$ python3 -q
>>> import numpy as np
>>> np.set_printoptions(precision=1, suppress=True, linewidth=120)
>>> def rd(a):
...     return np.round(a, 1) + 0
... 
>>> E = np.array([[-3, -2, 2, -3, -3, -2, -1, -2],
...     [-3, 1, 3, -3, 2, 3, -3, 0],
...     [-3, -2, 2, -3, -3, -2, -1, -2],
...     [-2, 2, 0, 2, 0, 1, 1, 0],
...     [-2, -3, -1, -2, 1, 3, 1, 2],
...     [3, 3, 0, 2, 3, 0, 1, 2]])
>>> E
array([[-3, -2,  2, -3, -3, -2, -1, -2],
       [-3,  1,  3, -3,  2,  3, -3,  0],
       [-3, -2,  2, -3, -3, -2, -1, -2],
       [-2,  2,  0,  2,  0,  1,  1,  0],
       [-2, -3, -1, -2,  1,  3,  1,  2],
       [ 3,  3,  0,  2,  3,  0,  1,  2]])
>>> Y = np.array([[-8, 8],
...     [-4, 6],
...     [-3, 5],
...     [2, 3],
...     [7, 7],
...     [1, -6],
...     [-1, 3],
...     [-8, -9]])
>>> Y.T @ E.T
array([[ 14,  25,  14,  12,  20, -28],
       [-29, -25, -29,  -1, -71,  54]])
>>> np.einsum("ij,ij->i", E, E)
array([44, 50, 44, 14, 33, 36])
>>> left, s, vt = np.linalg.svd(E)
>>> evecs = vt[:(s > 1e-8).sum()]
>>> rng = np.random.default_rng(895)
>>> x = E[0] + 3 * E[2] + rng.integers(2) * np.eye(8)[6]
>>> x
array([-12.,  -8.,   8., -12., -12.,  -8.,  -3.,  -8.])
>>> rd(np.linalg.norm(x - evecs.T @ evecs @ x))
np.float64(0.6)
>>> np.linalg.matrix_rank(np.vstack([E, x]))
np.int64(6)
>>> rd(evecs.T @ evecs)
array([[ 0.8,  0. , -0.2,  0.1,  0.2, -0.2, -0.2,  0. ],
       [ 0. ,  0.7,  0.3,  0.3,  0.2,  0. ,  0. ,  0. ],
       [-0.2,  0.3,  0.5, -0.3,  0.1, -0.2, -0.1,  0. ],
       [ 0.1,  0.3, -0.3,  0.6, -0.1,  0.1,  0.2, -0.1],
       [ 0.2,  0.2,  0.1, -0.1,  0.5,  0.2,  0. ,  0.3],
       [-0.2,  0. , -0.2,  0.1,  0.2,  0.7, -0.2,  0.1],
       [-0.2,  0. , -0.1,  0.2,  0. , -0.2,  0.7,  0.4],
       [ 0. ,  0. ,  0. , -0.1,  0.3,  0.1,  0.4,  0.5]])
>>> def softmax(z):
...     e = np.exp(z - z.max(axis=-1, keepdims=True))
...     return e / e.sum(axis=-1, keepdims=True)
... 
>>> rd(softmax(10 * E[0]))
array([0., 0., 1., 0., 0., 0., 0., 0.])
>>> rd(softmax(E).sum(axis=1))
array([1., 1., 1., 1., 1., 1.])
>>> S = E @ E.T / np.sqrt(8)
>>> rd(softmax(S))
array([[0.5, 0. , 0.5, 0. , 0. , 0. ],
       [0. , 1. , 0. , 0. , 0. , 0. ],
       [0.5, 0. , 0.5, 0. , 0. , 0. ],
       [0. , 0. , 0. , 0.9, 0. , 0. ],
       [0. , 0. , 0. , 0. , 1. , 0. ],
       [0. , 0. , 0. , 0. , 0. , 1. ]])
>>> E.reshape(2, -1)
array([[-3, -2,  2, -3, -3, -2, -1, -2, -3,  1,  3, -3,  2,  3, -3,  0, -3, -2,  2, -3, -3, -2, -1, -2],
       [-2,  2,  0,  2,  0,  1,  1,  0, -2, -3, -1, -2,  1,  3,  1,  2,  3,  3,  0,  2,  3,  0,  1,  2]])
>>> E.ravel(order="F")
array([-3, -3, -3, -2, -2,  3, -2,  1, -2,  2, -3,  3,  2,  3,  2,  0, -1,  0, -3, -3, -3,  2, -2,  2, -3,  2, -3,  0,
        1,  3, -2,  3, -2,  1,  3,  0, -1, -3, -1,  1,  1,  1, -2,  0, -2,  0,  2,  2])
>>> T = E.reshape(6, 2, -1)
>>> np.einsum("ihd,jhd->hij", T, T).shape
(2, 6, 6)
>>> T[:, 0]
array([[-3, -2,  2, -3],
       [-3,  1,  3, -3],
       [-3, -2,  2, -3],
       [-2,  2,  0,  2],
       [-2, -3, -1, -2],
       [ 3,  3,  0,  2]])
>>> T.shape
(6, 2, 4)
>>> r = np.linalg.matrix_rank(E)
>>> r
np.int64(5)
>>> N = np.linalg.svd(E)[2][r:].T
>>> [int(np.linalg.matrix_rank(np.delete(E, i, axis=0))) for i in range(6)]
[5, 4, 5, 4, 4, 4]
>>> rd(E @ N)
array([[0., 0., 0.],
       [0., 0., 0.],
       [0., 0., 0.],
       [0., 0., 0.],
       [0., 0., 0.],
       [0., 0., 0.]])
>>> rd(N @ N.T)
array([[ 0.2,  0. ,  0.2, -0.1, -0.2,  0.2,  0.2,  0. ],
       [ 0. ,  0.3, -0.3, -0.3, -0.2,  0. ,  0. ,  0. ],
       [ 0.2, -0.3,  0.5,  0.3, -0.1,  0.2,  0.1,  0. ],
       [-0.1, -0.3,  0.3,  0.4,  0.1, -0.1, -0.2,  0.1],
       [-0.2, -0.2, -0.1,  0.1,  0.5, -0.2,  0. , -0.3],
       [ 0.2,  0. ,  0.2, -0.1, -0.2,  0.3,  0.2, -0.1],
       [ 0.2,  0. ,  0.1, -0.2,  0. ,  0.2,  0.3, -0.4],
       [ 0. ,  0. ,  0. ,  0.1, -0.3, -0.1, -0.4,  0.5]])
>>> N.shape
(8, 3)
>>> [int(np.linalg.matrix_rank(E[:i])) for i in range(1, len(E) + 1)]
[1, 2, 2, 3, 4, 5]
>>> m1 = np.loadtxt("m.csv", delimiter=",")
>>> m1
array([[ 1.,  0.,  0.,  0.,  0.,  0.],
       [ 0.,  0.,  0., -2.,  1., -1.],
       [ 0.,  2., -2., -2.,  0., -2.],
       [ 0., -1.,  2.,  0., -1.,  0.],
       [ 0.,  2., -2.,  0.,  1.,  1.],
       [ 0.,  1.,  2., -2., -2.,  0.]])
>>> # 2 blocks once reordered
>>> O, Rm = np.linalg.qr(m1)
>>> O.shape, Rm.shape
((6, 6), (6, 6))
>>> rd(Rm)
array([[ 1. ,  0. ,  0. ,  0. ,  0. ,  0. ],
       [ 0. , -3.2,  2.5,  1.9, -0.3,  0.6],
       [ 0. ,  0. ,  3.1, -1.5, -2.3,  0.1],
       [ 0. ,  0. ,  0. ,  2.4, -0.4,  2. ],
       [ 0. ,  0. ,  0. ,  0. , -1.2, -1.2],
       [ 0. ,  0. ,  0. ,  0. ,  0. , -0.3]])
>>> np.allclose(Rm.T @ Rm, m1.T @ m1)
True
>>> Y = Rm / np.sqrt((Rm ** 2).mean(axis=1, keepdims=True))
>>> rd(Y[5])
array([ 0. ,  0. ,  0. ,  0. ,  0. , -2.4])
>>> np.linalg.matrix_rank(Rm - Rm.mean(axis=1, keepdims=True))
np.int64(5)
>>> rd(np.linalg.norm(Y, axis=1))
array([2.4, 2.4, 2.4, 2.4, 2.4, 2.4])
>>> r0 = np.array([0, 2, 3, 0, 2, 2])
>>> Y = m1 + np.outer(r0, np.eye(6)[1])
>>> np.linalg.matrix_rank(np.linalg.inv(Y) - np.linalg.inv(m1), tol=1e-8)
np.int64(1)
>>> Y
array([[ 1.,  0.,  0.,  0.,  0.,  0.],
       [ 0.,  2.,  0., -2.,  1., -1.],
       [ 0.,  5., -2., -2.,  0., -2.],
       [ 0., -1.,  2.,  0., -1.,  0.],
       [ 0.,  4., -2.,  0.,  1.,  1.],
       [ 0.,  3.,  2., -2., -2.,  0.]])
>>> np.linalg.matrix_rank(Y - m1)
np.int64(1)
>>> rd(np.linalg.det(Y) / np.linalg.det(m1)), rd(1 + np.linalg.solve(m1, r0)[1])
(np.float64(6.0), np.float64(6.0))
>>> z = rng.permutation(6)
>>> Y = m1[:, z] * rng.choice([-1, 1], 6)
>>> Y
array([[-0., -1.,  0., -0., -0.,  0.],
       [-1., -0.,  0.,  2., -0., -1.],
       [-0., -0.,  2.,  2.,  2., -2.],
       [ 1., -0., -1., -0., -2.,  0.],
       [-1., -0.,  2., -0.,  2.,  1.],
       [ 2., -0.,  1.,  2., -2.,  0.]])
>>> left, _, vt = np.linalg.svd(m1.T @ Y)
>>> rd(left @ vt)
array([[ 0., -1.,  0.,  0.,  0.,  0.],
       [ 0.,  0.,  1.,  0.,  0.,  0.],
       [ 0.,  0.,  0.,  0., -1.,  0.],
       [ 0.,  0.,  0., -1.,  0.,  0.],
       [-1.,  0.,  0.,  0.,  0.,  0.],
       [ 0.,  0.,  0.,  0.,  0.,  1.]])
>>> feats = np.load("block0.npy")
>>> feats
array([[ -0.1,   0.5,  -0.6,  -1.9,   1.6],
       [ -0.2,   0.5,  -0.7,  -1.9,   1.7],
       [ -1.3,   3.6,  -3.5, -10.9,   9.7],
       [ -0.1,   0.6,  -0.6,  -1.9,   1.7],
       [ -1. ,   2.8,  -2.9,  -9. ,   8. ],
       [ -1.6,   4.9,  -4.9, -14.4,  12.9],
       [  1.5,  -4.1,   4. ,  12.6, -11.2],
       [  0.5,  -1.2,   1.2,   3.8,  -3.1],
       [ -1.2,   3.6,  -3.6, -10.8,   9.7],
       [ -0.4,   0.4,  -0.6,  -1.7,   1.7],
       [  0.5,  -1. ,   1.1,   3.5,  -3.2],
       [  0. ,   0.7,  -0.6,  -1.7,   1.5],
       [ -2. ,   5.6,  -5.3, -16.1,  14.3],
       [  1.5,  -5. ,   4.8,  14.4, -12.6],
       [ -0.2,   0.6,  -0.7,  -1.6,   1.6],
       [  1.9,  -5.3,   5.4,  16.4, -14.6],
       [  0.8,  -2.4,   2.3,   7.2,  -6.2],
       [ -1.3,   3.8,  -3.7, -10.9,   9.7],
       [  0.9,  -2.4,   2.3,   7.2,  -6.2],
       [ -1.2,   3.7,  -3.7, -10.8,   9.4],
       [  0.6,  -2.5,   2.5,   7. ,  -6.5],
       [  0.1,   0.1,  -0.1,   0.1,   0.1],
       [  0.3,  -0.5,   0.5,   1.8,  -1.6],
       [  0.7,  -2.5,   2.5,   7.2,  -6.3],
       [  1.6,  -5. ,   5. ,  14.4, -12.7],
       [  1.2,  -3.5,   3.5,  10.6,  -9.4],
       [  1.3,  -4.2,   4.3,  12.6, -11.2],
       [ -1.6,   4.1,  -4.2, -12.7,  11.2],
       [  1.2,  -4.2,   4.3,  12.7, -11.2],
       [ -1. ,   3.7,  -3.6, -10.7,   9.7],
       [ -0.4,   1.1,  -1.2,  -3.4,   3.2],
       [  0.2,  -0.6,   0.6,   1.9,  -1.7]])
>>> Ac = feats - feats.mean(axis=0)
>>> left, s, vt = np.linalg.svd(Ac, full_matrices=False)
>>> rd(vt[0] * np.sign(vt[0, np.abs(vt[0]).argmax()]))
array([ 0.1, -0.2,  0.2,  0.7, -0.6])
>>> np.abs(left[:, 0]).argmax()
np.int64(12)
>>> np.abs(vt[0]).argmax()
np.int64(3)
>>> np.searchsorted(np.cumsum(s ** 2) / (s ** 2).sum(), 0.9) + 1
np.int64(1)
>>> rd(s ** 2 / (s ** 2).sum())
array([1., 0., 0., 0., 0.])
>>> Y = np.linalg.inv(m1)
>>> rd(np.linalg.det(m1) * np.linalg.det(Y))
np.float64(1.0)
>>> (np.abs(Y) > 1e-9).astype(int)
array([[1, 0, 0, 0, 0, 0],
       [0, 0, 1, 1, 1, 1],
       [0, 1, 1, 1, 1, 1],
       [0, 1, 1, 1, 1, 1],
       [0, 1, 1, 1, 1, 1],
       [0, 0, 1, 1, 1, 1]])
>>> rd(np.linalg.det(m1) * Y)
array([[ -8.,   0.,   0.,   0.,   0.,   0.],
       [  0.,   0.,  -8., -32., -16.,   8.],
       [  0.,  -2.,  -6., -32., -14.,   8.],
       [  0.,   2.,  -6., -24., -10.,   8.],
       [  0.,  -4.,  -4., -24., -12.,   8.],
       [  0.,   0.,   8.,  24.,   8.,  -8.]])
>>> rd(np.linalg.inv(Y))
array([[ 1.,  0.,  0.,  0.,  0.,  0.],
       [ 0.,  0.,  0., -2.,  1., -1.],
       [ 0.,  2., -2., -2.,  0., -2.],
       [ 0., -1.,  2.,  0., -1.,  0.],
       [ 0.,  2., -2.,  0.,  1.,  1.],
       [ 0.,  1.,  2., -2., -2.,  0.]])
>>> left, s, vt = np.linalg.svd(feats)
>>> rd(s)
array([75.8,  0.8,  0.6,  0.5,  0.4])
>>> Y = left[:, :1] @ np.diag(s[:1]) @ vt[:1]
>>> rd(np.linalg.norm(feats - Y) / np.linalg.norm(feats))
np.float64(0.0)
>>> np.linalg.matrix_rank(Y)
np.int64(1)
>>> rd(np.linalg.norm(feats - Y, 2)), rd(s[1])
(np.float64(0.8), np.float64(0.8))
>>> Y = np.array([[-0.9, -0.9], [-0.9, -1.8], [0.2, -0.5], [-0.4, 0.9], [0.3, -2.0]])
>>> W2 = np.array([[0.2, 0.3, -1.4], [-0.7, 0.2, 0.2]])
>>> arr = Y @ W2
>>> rd(arr)
array([[ 0.4, -0.4,  1.1],
       [ 1.1, -0.6,  0.9],
       [ 0.4,  0. , -0.4],
       [-0.7,  0.1,  0.7],
       [ 1.5, -0.3, -0.8]])
>>> np.linalg.cond(arr) > 100
np.True_
>>> M = np.load("w.npy")
>>> M
array([[  0,  15,   7,   6,   3,   0],
       [-15,   0, -10,   1,  15,   3],
       [ -7,  10,   0,  -5,  -1,  -9],
       [ -6,  -1,   5,   0,  -4, -12],
       [ -3, -15,   1,   4,   0,  -4],
       [  0,  -3,   9,  12,   4,   0]])
>>> # skew, so no eigenvalue has a real part
>>> Y = np.c_[feats[:, :4] @ np.array([[2, 1, 1, 1], [2, 2, 0, 2], [2, 1, 2, 2], [0, 3, 3, 1]]), np.array([0, 1, 3, 1, 2, 2, 1, 1, 0, 3, 3, 2, 0, 3, 2, 2, 0, 0, 2, 2, 0, 1, 1, 0, 3, 2, 0, 2, 1, 0, 1, 2])]
>>> rd(Y)
array([[ -0.4,  -5.4,  -7. ,  -2.2,   0. ],
       [ -0.8,  -5.6,  -7.3,  -2.5,   1. ],
       [ -2.4, -30.3, -41. , -12. ,   3. ],
       [ -0.2,  -5.2,  -7. ,  -2. ,   1. ],
       [ -2.2, -25.3, -33.8, -10.2,   2. ],
       [ -3.2, -39.9, -54.6, -16. ,   2. ],
       [  2.8,  35.1,  47.3,  13.9,   1. ],
       [  1. ,  10.7,  14.3,   4.3,   1. ],
       [ -2.4, -30. , -40.8, -12. ,   0. ],
       [ -1.2,  -5.3,  -6.7,  -2.5,   3. ],
       [  1.2,  10.1,  13.2,   4.2,   3. ],
       [  0.2,  -4.3,  -6.3,  -1.5,   2. ],
       [ -3.4, -44.4, -60.9, -17.5,   0. ],
       [  2.6,  39.5,  54.3,  15.5,   3. ],
       [ -0.6,  -4.5,  -6.4,  -2. ,   2. ],
       [  4. ,  45.9,  61.9,  18.5,   2. ],
       [  1.4,  19.9,  27. ,   7.8,   0. ],
       [ -2.4, -30.1, -41.4, -12. ,   0. ],
       [  1.6,  20. ,  27.1,   7.9,   2. ],
       [ -2.4, -29.9, -41. , -12. ,   2. ],
       [  1.2,  19.1,  26.6,   7.6,   0. ],
       [  0.2,   0.5,   0.2,   0.2,   1. ],
       [  0.6,   5.2,   6.7,   2.1,   1. ],
       [  1.4,  19.8,  27.3,   7.9,   0. ],
       [  3.2,  39.8,  54.8,  16. ,   3. ],
       [  2.4,  29.5,  40. ,  11.8,   2. ],
       [  2.8,  35. ,  47.7,  14.1,   0. ],
       [ -3.4, -35.7, -48.1, -14.5,   2. ],
       [  2.6,  35.2,  47.9,  14.1,   1. ],
       [ -1.8, -29.3, -40.3, -11.5,   0. ],
       [ -1. ,  -9.6, -13. ,  -4. ,   1. ],
       [  0.4,   5.3,   7.1,   2.1,   2. ]])
>>> rd(np.linalg.norm(np.linalg.qr(feats)[0].T @ Y, axis=0) ** 2 / ((Y ** 2).sum(axis=0) + 1e-12))
array([1. , 1. , 1. , 1. , 0.1])
>>> np.linalg.matrix_rank(Y)
np.int64(5)
>>> np.linalg.matrix_rank(np.c_[feats, Y])
np.int64(6)
>>> rd(np.linalg.lstsq(feats, Y[:, 0])[0])
array([2., 2., 2., 0., 0.])
>>> rd(np.linalg.norm(Y - feats @ np.linalg.lstsq(feats, Y)[0], axis=0))
array([0., 0., 0., 0., 9.])
>>> Y = np.array([[2, -3, 4],
...     [-4, 1, 2],
...     [4, -2, -5],
...     [-2, -5, -1],
...     [4, -2, 3],
...     [-2, 5, 5]])
>>> np.einsum("ij->j", M)
array([-31,   6,  12,  18,  17, -22])
>>> np.linalg.matrix_rank(np.vstack([M, Y.T]))
np.int64(6)
>>> np.linalg.matrix_rank(M @ Y)
np.int64(3)
>>> x = np.array([2, 3, 3, 1, 5, 1])
>>> y = M @ x
>>> y
array([ 87,  19,  -3, -32, -48,  50])
>>> rd(np.linalg.solve(M, M[:, 3]))
array([0., 0., 0., 1., 0., 0.])
>>> rd(np.linalg.solve(M, -1 * y))
array([-2., -3., -3., -1., -5., -1.])
>>> X = np.array([[-1, 0, 0], [-1, -2, 2], [-2, 0, 2]])
>>> rd(softmax(10 * X[1]))
array([0., 0., 1.])
>>> S = X @ X.T / np.sqrt(3)
>>> rd(softmax(S)[1] @ X)
array([-1.1, -1.7,  2. ])
>>> rd(softmax(S))
array([[0.3, 0.3, 0.5],
       [0. , 0.8, 0.1],
       [0. , 0.2, 0.7]])
